$ python -q
>>> import numpy as np
>>> np.set_printoptions(precision=1, suppress=True, linewidth=200)
>>> rnd = lambda a: np.round(a, 1) + 0
>>> feats = np.load("test4.npy")
>>> feats
array([[ 0.6, -4.4,  0. , -4.5, -3.6,  1.1],
       [ 5.3, -5.9,  1.9, -1.9,  1.1,  3.1],
       [ 1. ,  2.2,  1.4,  3.2,  4.3,  1.2],
       [-0.4,  4.9, -3.9,  4.3, -0.6, -8.2],
       [-2.6,  0.2, -0.1,  0.3, -0.7, -1.8],
       [ 2.5,  0.6, -2. ,  0. , -0.5,  0. ],
       [-2.5, -0.1,  0.3, -4. , -3.5,  4.3],
       [ 2.2, -2.3, -1.2, -0.6, -1.6, -3.5],
       [-1.4, -3.2,  3.8, -2.7, -0.3,  4.2],
       [ 3.8, -1. , -1.3,  3.2,  2. , -5.4],
       [ 0.5,  2.1, -0.3,  1.2,  0.9,  1.2],
       [-1.8,  6. , -3.4,  4.5, -0.1, -6.6],
       [ 3.1, -8.1,  1.9, -4.8, -2.7,  1.9],
       [-1.8,  2.6, -2. ,  0.3, -1.9, -2. ],
       [-0.6,  1.5, -1.4, -0.7, -1.4, -0.2],
       [ 4.7, -2. ,  1.1,  2.9,  4.2, -0.1],
       [-0.3,  4.6,  1.4,  2.8,  3.4,  1.8],
       [-0.1,  1.9, -1. ,  2.5,  0.5, -2.2],
       [-3.6,  7.1, -0.4,  2.7,  1.3,  1.3],
       [ 0.1,  1.3,  0.8,  2.1,  2.5, -0.3],
       [-2.4,  6.6, -1.9,  4.5,  1.7, -3.1]])
>>> cen = (feats - feats.mean(axis=0)) / feats.std(axis=0)
>>> np.argwhere(np.abs(cen) > 2)
array([[ 1,  0],
       [ 3,  5],
       [ 8,  2],
       [12,  1]])
>>> print(rnd(cen.std(axis=0)))
[1. 1. 1. 1. 1. 1.]
>>> coef = np.linalg.lstsq(np.delete(cen, 0, axis=1), cen[:, 0])[0]
>>> rnd(1 - np.var(cen[:, 0] - np.delete(cen, 0, axis=1) @ coef))
np.float64(0.9)
>>> print(rnd(coef))
[-1.4 -1.2 -0.3  1.2  0.3]
>>> cov = np.cov(feats, rowvar=False)
>>> np.argsort(-feats.std(axis=0).round(6), kind="stable")
array([1, 5, 3, 0, 4, 2])
>>> rnd(np.corrcoef(feats.T))
array([[ 1. , -0.7,  0.3, -0.2,  0.2,  0.1],
       [-0.7,  1. , -0.6,  0.8,  0.3, -0.4],
       [ 0.3, -0.6,  1. , -0.5,  0.2,  0.8],
       [-0.2,  0.8, -0.5,  1. ,  0.7, -0.6],
       [ 0.2,  0.3,  0.2,  0.7,  1. ,  0. ],
       [ 0.1, -0.4,  0.8, -0.6,  0. ,  1. ]])
>>> rnd(np.polyfit(feats[:, 5], feats[:, 0], 1))
array([0. , 0.3])
>>> F = np.loadtxt("block14.csv", delimiter=",")
>>> F
array([[ 1.9, -1.3, -0.3,  2. ,  1.3, -0.3],
       [-1.3, -0.2,  0.8,  2. ,  0.2,  0.8],
       [-2.5,  0.2,  1.2,  2. , -0.2,  1.2],
       [ 0.3, -0.8,  0.2,  2. ,  0.8,  0.2],
       [-0.9, -0.4,  0.6,  2. ,  0.4,  0.6],
       [-2. ,  0. ,  1. ,  2. ,  0. ,  1. ],
       [ 1.3, -1.1, -0.1,  2. ,  1.1, -0.1],
       [ 1.3, -1.1, -0.1,  2. ,  1.1, -0.1],
       [ 2.4, -1.5, -0.5,  2. ,  1.5, -0.5],
       [ 2.1, -1.4, -0.4,  2. ,  1.4, -0.4],
       [-3.7,  0.6,  1.6,  2. , -0.6,  1.6],
       [ 2.1, -1.4, -0.4,  2. ,  1.4, -0.4],
       [-1.3, -0.2,  0.8,  2. ,  0.2,  0.8],
       [-1.6, -0.1,  0.9,  2. ,  0.1,  0.9],
       [ 3.4, -1.8, -0.8,  2. ,  1.8, -0.8],
       [-1.7, -0.1,  0.9,  2. ,  0.1,  0.9],
       [-5.1,  1. ,  2. ,  2. , -1. ,  2. ],
       [-0.5, -0.5,  0.5,  2. ,  0.5,  0.5],
       [-1.7, -0.1,  0.9,  2. ,  0.1,  0.9],
       [-5. ,  1. ,  2. ,  2. , -1. ,  2. ],
       [-5.2,  1.1,  2.1,  2. , -1.1,  2.1],
       [ 2.7, -1.6, -0.6,  2. ,  1.6, -0.6],
       [-5.3,  1.1,  2.1,  2. , -1.1,  2.1],
       [-0.8, -0.4,  0.6,  2. ,  0.4,  0.6],
       [-3. ,  0.3,  1.3,  2. , -0.3,  1.3],
       [-4.7,  0.9,  1.9,  2. , -0.9,  1.9],
       [-5.7,  1.2,  2.2,  2. , -1.2,  2.2],
       [-3. ,  0.3,  1.3,  2. , -0.3,  1.3],
       [-2.5,  0.2,  1.2,  2. , -0.2,  1.2]])
>>> print(np.linalg.lstsq(F[:-1].T, F[-1])[2])
3
>>> np.abs(np.diag(np.linalg.qr(F)[1])) > 1e-9
array([ True,  True,  True, False, False, False])
>>> m1 = np.maximum(np.array([[-1], [-2], [3], [-1], [1], [0], [0], [1], [3], [3], [-3], [-1]]) @ np.array([[1, -2, 3, -3, -3]]) + np.array([-3, 1, -3, -1, 3]), 0)
>>> m1
array([[ 0,  3,  0,  2,  6],
       [ 0,  5,  0,  5,  9],
       [ 0,  0,  6,  0,  0],
       [ 0,  3,  0,  2,  6],
       [ 0,  0,  0,  0,  0],
       [ 0,  1,  0,  0,  3],
       [ 0,  1,  0,  0,  3],
       [ 0,  0,  0,  0,  0],
       [ 0,  0,  6,  0,  0],
       [ 0,  0,  6,  0,  0],
       [ 0,  7,  0,  8, 12],
       [ 0,  3,  0,  2,  6]])
>>> # rows 0 and 3 are equal
>>> Uu, s, VT = np.linalg.svd(m1)
>>> rnd(s)
array([23.4, 10.4,  3.1,  0.2,  0. ])
>>> out = Uu[:, :4] @ np.diag(s[:4]) @ VT[:4]
>>> np.linalg.matrix_rank(out)
np.int64(4)
>>> rnd(np.linalg.norm(m1 - out, 2)), s[4]
(np.float64(0.0), np.float64(0.0))
>>> np.linalg.matrix_rank(m1, rtol=0.05)
np.int64(3)
>>> rnd(out)
array([[ 0.,  3.,  0.,  2.,  6.],
       [ 0.,  5.,  0.,  5.,  9.],
       [ 0.,  0.,  6.,  0.,  0.],
       [ 0.,  3.,  0.,  2.,  6.],
       [ 0.,  0.,  0.,  0.,  0.],
       [ 0.,  1.,  0.,  0.,  3.],
       [ 0.,  1.,  0.,  0.,  3.],
       [ 0.,  0.,  0.,  0.,  0.],
       [ 0.,  0.,  6.,  0.,  0.],
       [ 0.,  0.,  6.,  0.,  0.],
       [ 0.,  7.,  0.,  8., 12.],
       [ 0.,  3.,  0.,  2.,  6.]])
>>> rnd(np.linalg.norm(m1 - out) / np.linalg.norm(m1))
np.float64(0.0)
>>> def softmax(z):
...     e = np.exp(z - z.max(axis=-1, keepdims=True))
...     return e / e.sum(axis=-1, keepdims=True)
... 
>>> rnd(softmax(m1).sum(axis=1))
array([1., 1., 1., 1., 1., 1., 1., 1., 1., 1., 1., 1.])
>>> rnd(softmax(m1[8] + 5))
array([0., 0., 1., 0., 0.])
>>> scores = m1 @ m1.T / np.sqrt(5)
>>> print(softmax(scores).round(6).argmax(axis=1))
[10 10  2 10  0 10 10  0  2  2 10 10]
>>> rnd(softmax(scores + np.triu(np.full(scores.shape, -np.inf), 1)))
array([[1. , 0. , 0. , 0. , 0. , 0. , 0. , 0. , 0. , 0. , 0. , 0. ],
       [0. , 1. , 0. , 0. , 0. , 0. , 0. , 0. , 0. , 0. , 0. , 0. ],
       [0. , 0. , 1. , 0. , 0. , 0. , 0. , 0. , 0. , 0. , 0. , 0. ],
       [0. , 1. , 0. , 0. , 0. , 0. , 0. , 0. , 0. , 0. , 0. , 0. ],
       [0.2, 0.2, 0.2, 0.2, 0.2, 0. , 0. , 0. , 0. , 0. , 0. , 0. ],
       [0. , 1. , 0. , 0. , 0. , 0. , 0. , 0. , 0. , 0. , 0. , 0. ],
       [0. , 1. , 0. , 0. , 0. , 0. , 0. , 0. , 0. , 0. , 0. , 0. ],
       [0.1, 0.1, 0.1, 0.1, 0.1, 0.1, 0.1, 0.1, 0. , 0. , 0. , 0. ],
       [0. , 0. , 0.5, 0. , 0. , 0. , 0. , 0. , 0.5, 0. , 0. , 0. ],
       [0. , 0. , 0.3, 0. , 0. , 0. , 0. , 0. , 0.3, 0.3, 0. , 0. ],
       [0. , 0. , 0. , 0. , 0. , 0. , 0. , 0. , 0. , 0. , 1. , 0. ],
       [0. , 0. , 0. , 0. , 0. , 0. , 0. , 0. , 0. , 0. , 1. , 0. ]])
>>> A = np.load("dump.npy")
>>> A
array([[-3.,  0.,  0.],
       [ 0.,  2.,  0.],
       [ 0.,  1.,  2.]])
>>> rnd(np.linalg.matrix_power(A, 3))
array([[-27.,   0.,   0.],
       [  0.,   8.,   0.],
       [  0.,  12.,   8.]])
>>> (A - A.T) / 2
array([[ 0. ,  0. ,  0. ],
       [ 0. ,  0. , -0.5],
       [ 0. ,  0.5,  0. ]])
>>> (A + A.T) / 2
array([[-3. ,  0. ,  0. ],
       [ 0. ,  2. ,  0.5],
       [ 0. ,  0.5,  2. ]])
>>> rnd(np.sort(np.abs(np.linalg.eigvals(A))))
array([2., 2., 3.])
>>> rnd(np.linalg.det(A))
np.float64(-12.0)
>>> print(A @ A)
[[9. 0. 0.]
 [0. 4. 0.]
 [0. 4. 4.]]
>>> print((np.linalg.matrix_power((A != 0) + (A.T != 0) + np.eye(3), 3) > 0).astype(int))
[[1 0 0]
 [0 1 1]
 [0 1 1]]
>>> [int(np.linalg.matrix_rank(np.linalg.matrix_power(A, p))) for p in range(1, 4)]
[3, 3, 3]
>>> np.linalg.matrix_rank(A - A[0, 0] * np.eye(3))
np.int64(2)
>>> print(A @ A)
[[9. 0. 0.]
 [0. 4. 0.]
 [0. 4. 4.]]
>>> print(rnd(np.linalg.matrix_power(A - np.diag(np.diag(A)), 3)))
[[0. 0. 0.]
 [0. 0. 0.]
 [0. 0. 0.]]
>>> np.prod(np.diag(A)), rnd(np.linalg.det(A))
(np.float64(-12.0), np.float64(-12.0))
>>> rnd(np.sort(np.linalg.eigvals(A)))
array([-3.,  2.,  2.])
>>> X = 0.7 ** np.abs(np.subtract.outer(np.arange(5), np.arange(5)))
>>> print(rnd(X))
[[1.  0.7 0.5 0.3 0.2]
 [0.7 1.  0.7 0.5 0.3]
 [0.5 0.7 1.  0.7 0.5]
 [0.3 0.5 0.7 1.  0.7]
 [0.2 0.3 0.5 0.7 1. ]]
>>> hat = np.triu(np.array([[0, 7, 7, -2, -6],
...     [6, -4, -1, 2, -3],
...     [2, 6, 7, 1, -1],
...     [-5, 2, 1, -5, 2],
...     [5, 3, 4, 5, 3]]), 1) + np.eye(5)
>>> out = hat @ X @ np.linalg.inv(hat)
>>> print(rnd(np.poly(out)))
[ 1.  -5.   7.  -3.8  0.9 -0.1]
>>> theta = np.radians(15)
>>> R = np.eye(5)
>>> R[3, 3] = R[1, 1] = np.cos(theta)
>>> R[3, 1], R[1, 3] = -np.sin(theta), np.sin(theta)
>>> rnd(R)
array([[ 1. ,  0. ,  0. ,  0. ,  0. ],
       [ 0. ,  1. ,  0. ,  0.3,  0. ],
       [ 0. ,  0. ,  1. ,  0. ,  0. ],
       [ 0. , -0.3,  0. ,  1. ,  0. ],
       [ 0. ,  0. ,  0. ,  0. ,  1. ]])
>>> out = X @ R.T
>>> np.allclose(X @ X.T, out @ out.T)
True
>>> rnd(np.abs(out - X).max(axis=0))
array([0. , 0.2, 0. , 0.3, 0. ])
>>> print(np.allclose(np.linalg.norm(X, axis=1), np.linalg.norm(out, axis=1)))
True
>>> rnd(np.linalg.det(R)), rnd(np.trace(R))
(np.float64(1.0), np.float64(4.9))
>>> rnd(np.linalg.svd(X, compute_uv=False)), rnd(np.linalg.svd(out, compute_uv=False))
(array([3.1, 1. , 0.4, 0.3, 0.2]), array([3.1, 1. , 0.4, 0.3, 0.2]))
